$ ipython --no-banner

In [1]: import numpy as np

In [2]: from numpy import linalg as LA

In [3]: np.set_printoptions(precision=2, suppress=True, linewidth=120)

In [4]: M = np.loadtxt("w.csv", delimiter=",")

In [5]: M
Out[5]: 
array([[ -1.,  -1.,   2.,  -2.],
       [  0.,   0.,   2.,  -3.],
       [ -1.,  -1.,   8., -11.]])

In [6]: np.abs(np.diag(LA.qr(M)[1])) > 1e-9
Out[6]: array([ True, False,  True])

In [7]: np.allclose(M[:-1].T @ LA.lstsq(M[:-1].T, M[-1])[0], M[-1])
Out[7]: True

In [8]: np.unique(M.round(6), axis=0).shape
Out[8]: (3, 4)

In [9]: np.round(np.trace(LA.pinv(M) @ M), 2)
Out[9]: np.float64(2.0)

In [10]: LA.matrix_rank(M, rtol=0.1)
Out[10]: np.int64(1)

In [11]: left, sig, Vh = LA.svd(M)

In [12]: evecs = Vh[:(sig > 1e-8).sum()]

In [13]: rng = np.random.default_rng(0)

In [14]: x = M[1] + 3 * M[2] + rng.integers(2) * np.eye(4)[2]

In [15]: x
Out[15]: array([ -3.,  -3.,  27., -36.])

In [16]: np.allclose(evecs.T @ evecs @ x, x)
Out[16]: False

In [17]: left, sig, Vh = LA.svd(M)

In [18]: sig.round(2) + 0
Out[18]: array([14.44,  1.26,  0.  ])

In [19]: Y = left[:, :2] @ np.diag(sig[:2]) @ Vh[:2]

In [20]: np.round(np.abs(M - Y).max(), 2)
Out[20]: np.float64(0.0)

In [21]: sig = 20 * 0.7 ** np.arange(3)

In [22]: Q, _ = LA.qr(np.array([[-0.9, -1.2, 1.2], [-0.2, 0.0, 0.9], [-0.6, -2.1, -0.1]]))

In [23]: X = rng.normal(size=(10, 3)) * sig @ Q

In [24]: X
Out[24]: 
array([[ -0.03,  -0.93,   9.36],
       [  0.87,  13.76,  10.65],
       [ -6.94, -15.71, -17.74],
       [ 22.52, -12.94,   0.35],
       [ 10.67,   2.06, -16.03],
       [  7.51,   9.89,   0.28],
       [-24.04,   1.75,  -6.04],
       [  5.16,  11.82,  10.64],
       [  5.28,  -4.76, -11.96],
       [ 12.33,  -4.81,   4.01]])

In [25]: proj = X @ LA.solve(X.T @ X, X.T)

In [26]: round(np.trace(proj), 2)
Out[26]: np.float64(3.0)

In [27]: LA.matrix_rank(np.eye(10) - proj)
Out[27]: np.int64(7)

In [28]: m1 = np.loadtxt("out3.csv", delimiter=",")

In [29]: m1
Out[29]: 
array([[ 0.17, -0.38, -0.68, -0.6 ],
       [ 0.12,  0.92, -0.18, -0.34],
       [ 0.98, -0.04,  0.14,  0.15],
       [ 0.  , -0.13,  0.7 , -0.71]])

In [30]: x = np.array([-5, -3, 2, -3])

In [31]: np.sort(np.abs(np.degrees(np.angle(LA.eigvals(m1)))))
Out[31]: array([  0.  ,  74.85,  74.85, 180.  ])

In [32]: np.abs(LA.eigvals(m1))
Out[32]: array([1., 1., 1., 1.])

In [33]: 4 - LA.matrix_rank(m1 - np.eye(4), tol=1e-8)
Out[33]: np.int64(1)

In [34]: np.round(LA.norm(x), 2), round(LA.norm(m1 @ x), 2)
Out[34]: (np.float64(6.86), np.float64(6.86))

In [35]: [p for p in range(1, 25) if np.allclose(LA.matrix_power(m1, p), np.eye(4))]
Out[35]: []

In [36]: LA.norm(m1, axis=0)
Out[36]: array([1., 1., 1., 1.])

In [37]: np.round(m1.T @ m1, 2) + 0
Out[37]: 
array([[1., 0., 0., 0.],
       [0., 1., 0., 0.],
       [0., 0., 1., 0.],
       [0., 0., 0., 1.]])

In [38]: np.round(m1 @ m1.T, 2) + 0
Out[38]: 
array([[1., 0., 0., 0.],
       [0., 1., 0., 0.],
       [0., 0., 1., 0.],
       [0., 0., 0., 1.]])

In [39]: LA.svd(m1, compute_uv=False)
Out[39]: array([1., 1., 1., 1.])

In [40]: Y = LA.inv(m1)

In [41]: (np.abs(Y) > 1e-9).astype(int)
Out[41]: 
array([[1, 1, 1, 0],
       [1, 1, 1, 1],
       [1, 1, 1, 1],
       [1, 1, 1, 1]])

In [42]: round(float(LA.slogdet(m1)[0]), 2)
Out[42]: -1.0

In [43]: np.round(LA.cond(m1), 2)
Out[43]: np.float64(1.0)

In [44]: round(float(LA.det(m1) * LA.det(Y)), 2)
Out[44]: 1.0

In [45]: np.round(m1 @ Y, 2) + 0
Out[45]: 
array([[1., 0., 0., 0.],
       [0., 1., 0., 0.],
       [0., 0., 1., 0.],
       [0., 0., 0., 1.]])

In [46]: Y.round(2) + 0
Out[46]: 
array([[ 0.17,  0.12,  0.98,  0.  ],
       [-0.38,  0.92, -0.04, -0.13],
       [-0.68, -0.18,  0.14,  0.7 ],
       [-0.6 , -0.34,  0.15, -0.71]])

In [47]: np.round(LA.inv(Y), 2) + 0
Out[47]: 
array([[ 0.17, -0.38, -0.68, -0.6 ],
       [ 0.12,  0.92, -0.18, -0.34],
       [ 0.98, -0.04,  0.14,  0.15],
       [ 0.  , -0.13,  0.7 , -0.71]])

In [48]: E = np.loadtxt("test8.csv", delimiter=",")

In [49]: E
Out[49]: 
array([[-1.,  2.,  0.,  0.],
       [-3.,  0.,  0.,  0.],
       [ 0.,  0., -1.,  2.],
       [ 0.,  0., -3.,  0.]])

In [50]: x = np.array([3, 0, 2, 2])

In [51]: rhs = E @ x

In [52]: coef, lr = np.zeros(4), 1 / LA.norm(E, 2) ** 2

In [53]: for i in range(300):
    ...:     coef -= lr * E.T @ (E @ coef - rhs)
    ...:     if i % 50 == 0: print(i, round(LA.norm(E @ coef - rhs), 2))
    ...: 
0 3.31
50 0.0
100 0.0
150 0.0
200 0.0
250 0.0

In [54]: round(float(LA.cond(E)), 2)
Out[54]: 1.77
